$ python -q
>>> import numpy as np
>>> import numpy.linalg as la
>>> np.set_printoptions(suppress=True, linewidth=200)
>>> J = np.load("data.npy")
>>> J
array([[ -7.86,  -9.47, -14.87],
       [ -8.13,  -8.34, -14.55],
       [ -8.5 ,  -9.18, -15.98],
       [ -8.31,  -9.49, -14.38],
       [ -9.75,  -9.3 , -15.51],
       [ -9.28,  -8.27, -15.39],
       [ -9.36, -10.43, -13.99],
       [ -9.72, -10.2 , -14.47],
       [ -9.59,  -9.54, -17.11],
       [ -7.7 ,  -8.95, -16.44],
       [ -7.21,  -9.31, -15.  ],
       [ -9.46,  -7.7 , -15.69],
       [ -8.05,  -7.61, -14.51],
       [ -9.69,  -9.73, -15.75],
       [ -8.6 ,  -6.7 , -13.03],
       [ -8.56,  -8.66, -14.82],
       [-10.31, -10.44, -14.61],
       [ -9.13, -10.21, -14.75],
       [ -9.14,  -8.16, -16.25],
       [-10.69,  -9.51, -15.96],
       [ -6.45, -10.01, -15.59],
       [ -9.27,  -9.21, -14.61],
       [ -9.19,  -9.81, -14.04],
       [ -8.68, -10.46, -15.83],
       [ -7.89,  -7.91, -15.62],
       [ -8.69,  -8.74, -15.49],
       [ -7.74,  -8.75, -14.77]])
>>> P = J @ la.solve(J.T @ J, J.T)
>>> np.round(la.eigvalsh(P), 2) + 0
array([0., 0., 0., 0., 0., 0., 0., 0., 0., 0., 0., 0., 0., 0., 0., 0., 0., 0., 0., 0., 0., 0., 0., 0., 1., 1., 1.])
>>> np.round(P @ J[:, 2], 2)
array([-14.87, -14.55, -15.98, -14.38, -15.51, -15.39, -13.99, -14.47, -17.11, -16.44, -15.  , -15.69, -14.51, -15.75, -13.03, -14.82, -14.61, -14.75, -16.25, -15.96, -15.59, -14.61, -14.04, -15.83,
       -15.62, -15.49, -14.77])
>>> round(np.trace(P), 2)
np.float64(3.0)
>>> idx = J[:, 0] > np.median(J[:, 0])
>>> u = J[idx].mean(axis=0) - J[~idx].mean(axis=0)
>>> idx.astype(int)
array([1, 1, 1, 1, 0, 0, 0, 0, 0, 1, 1, 0, 1, 0, 1, 1, 0, 0, 0, 0, 1, 0, 0, 1, 1, 0, 1])
>>> u.round(2)
array([1.54, 0.54, 0.23])
>>> Xs = (J - J.mean(axis=0)) / J.std(axis=0)
>>> np.argwhere(np.abs(Xs) > 2)
array([[ 8,  2],
       [14,  1],
       [14,  2],
       [19,  0],
       [20,  0]])
>>> c = la.lstsq(np.delete(Xs, 1, axis=1), Xs[:, 1])[0]
>>> round(1 - np.var(Xs[:, 1] - np.delete(Xs, 1, axis=1) @ c), 2)
np.float64(0.06)
>>> np.abs(c).argmax()
np.int64(0)
>>> c.round(2)
array([0.22, 0.09])
>>> Xs = J - J.mean(axis=0)
>>> U, s, Vt = la.svd(Xs, full_matrices=False)
>>> np.round(np.abs(Vt[-1]), 2)
array([0.5 , 0.67, 0.56])
>>> la.matrix_rank(Xs)
np.int64(3)
>>> np.round(s ** 2 / (s ** 2).sum(), 2)
array([0.44, 0.29, 0.27])
>>> round((s ** 2).sum() ** 2 / (s ** 4).sum(), 2)
np.float64(2.85)
>>> np.abs(Vt[0]).argmax()
np.int64(1)
>>> s.round(2)
array([5.5 , 4.44, 4.29])
>>> np.round(Xs.mean(axis=0), 2) + 0
array([0., 0., 0.])
>>> np.searchsorted(np.cumsum(s ** 2) / (s ** 2).sum(), 0.9) + 1
np.int64(3)
>>> U, s, Vt = la.svd(J, full_matrices=False)
>>> np.round(np.sqrt((s ** 2).sum()), 2), round(float(la.norm(J)), 2)
(np.float64(102.89), 102.89)
>>> np.allclose(U * s @ Vt, J)
True
>>> U.shape, s.shape, Vt.shape
((27, 3), (3,), (3, 3))
>>> mat = np.loadtxt("mat.csv", delimiter=",")
>>> mat
array([[ 1.,  1., -1., -1., -1., -1.,  1.,  1.],
       [ 1., -1., -1.,  1., -1.,  1.,  1., -1.],
       [ 1., -1., -1.,  1.,  1., -1., -1.,  1.],
       [ 1.,  1., -1., -1.,  1.,  1., -1., -1.]])
>>> out = mat / la.norm(mat, axis=1, keepdims=True)
>>> gram = out @ out.T
>>> np.degrees(np.arccos(np.clip(gram[3, 0], -1, 1)))
np.float64(90.0)
>>> np.argwhere(np.triu(np.abs(gram) > 0.95, 1))
array([], shape=(0, 2), dtype=int64)
>>> (np.abs(gram) > 0.9).astype(int)
array([[1, 0, 0, 0],
       [0, 1, 0, 0],
       [0, 0, 1, 0],
       [0, 0, 0, 1]])
>>> gram[3].round(2) + 0
array([0., 0., 0., 1.])
>>> np.round(la.norm(out, axis=1), 2)
array([1., 1., 1., 1.])
>>> u, v = mat[0], mat[1]
>>> u @ u
np.float64(8.0)
>>> u @ v
np.float64(0.0)
>>> pr = (u @ v) / (u @ u) * u
>>> round(la.norm(u + v) ** 2 + la.norm(u - v) ** 2, 2)
np.float64(32.0)
>>> la.matrix_rank(np.outer(u, v))
np.int64(1)
>>> v - pr
array([ 1., -1., -1.,  1., -1.,  1.,  1., -1.])
>>> pr
array([ 0.,  0., -0., -0., -0., -0.,  0.,  0.])
>>> out = np.array([[-3, 0], [1, 2]])
>>> C = np.array([[1, -1, -2], [2, -1, -3], [-1, -3, 0]])
>>> data = np.kron(out, C)
>>> data
array([[-3,  3,  6,  0,  0,  0],
       [-6,  3,  9,  0,  0,  0],
       [ 3,  9,  0,  0,  0,  0],
       [ 1, -1, -2,  2, -2, -4],
       [ 2, -1, -3,  4, -2, -6],
       [-1, -3,  0, -2, -6,  0]])
>>> rng = np.random.default_rng(2042)
>>> idx = rng.permutation(6)
>>> idx
array([1, 4, 3, 0, 2, 5])
>>> out = data[idx][:, idx]
>>> out
array([[ 3,  0,  0, -6,  9,  0],
       [-1, -2,  4,  2, -3, -6],
       [-1, -2,  2,  1, -2, -4],
       [ 3,  0,  0, -3,  6,  0],
       [ 9,  0,  0,  3,  0,  0],
       [-3, -6, -2, -1,  0,  0]])
>>> np.diag(out)
array([ 3, -2,  2, -3,  0,  0])
>>> np.round(np.sort(np.abs(la.eigvals(out))), 2)
array([0.4 , 0.6 , 6.11, 6.52, 9.17, 9.77])
>>> np.round(np.abs(la.eigvals(out)).max(), 2)
np.float64(9.77)
>>> round(float(la.det(out)), 2)
-864.0
>>> (out + out.T) / 2
array([[ 3. , -0.5, -0.5, -1.5,  9. , -1.5],
       [-0.5, -2. ,  1. ,  1. , -1.5, -6. ],
       [-0.5,  1. ,  2. ,  0.5, -1. , -3. ],
       [-1.5,  1. ,  0.5, -3. ,  4.5, -0.5],
       [ 9. , -1.5, -1. ,  4.5,  0. ,  0. ],
       [-1.5, -6. , -3. , -0.5,  0. ,  0. ]])
>>> np.allclose(out, out.T)
False
>>> M = np.load("case7.npy")
>>> M
array([[2., 1., 1., 0., 0.],
       [1., 3., 0., 0., 0.],
       [3., 2., 1., 0., 0.],
       [0., 0., 0., 3., 0.],
       [0., 0., 0., 2., 1.]])
>>> out = M + rng.integers(-2, 3, (5, 4)) @ rng.integers(-2, 3, (4, 5))
>>> out
array([[ 5.,  4., -2.,  4.,  0.],
       [-1.,  1.,  1., -2., -2.],
       [ 1.,  8., -3., -4.,  2.],
       [ 0., -3.,  2.,  3.,  0.],
       [-1., -3., -2.,  0., -1.]])
>>> out - M
array([[ 3.,  3., -3.,  4.,  0.],
       [-2., -2.,  1., -2., -2.],
       [-2.,  6., -4., -4.,  2.],
       [ 0., -3.,  2.,  0.,  0.],
       [-1., -3., -2., -2., -2.]])
>>> la.matrix_rank(out - M, tol=1e-8)
np.int64(4)
>>> np.round(la.svd(out - M, compute_uv=False), 2) + 0
array([9.77, 7.59, 3.96, 1.5 , 0.  ])
>>> gram = M.T @ M
>>> np.round(la.svd(M, compute_uv=False) ** 2, 2)
array([26.32, 13.32,  3.64,  0.68,  0.04])
>>> np.diag(gram)
array([14., 14.,  2., 13.,  1.])
>>> np.allclose(gram, gram.T)
True
>>> gram
array([[14., 11.,  5.,  0.,  0.],
       [11., 14.,  3.,  0.,  0.],
       [ 5.,  3.,  2.,  0.,  0.],
       [ 0.,  0.,  0., 13.,  2.],
       [ 0.,  0.,  0.,  2.,  1.]])
>>> np.round(la.eigvalsh(gram)[::-1], 2)
array([26.32, 13.32,  3.64,  0.68,  0.04])
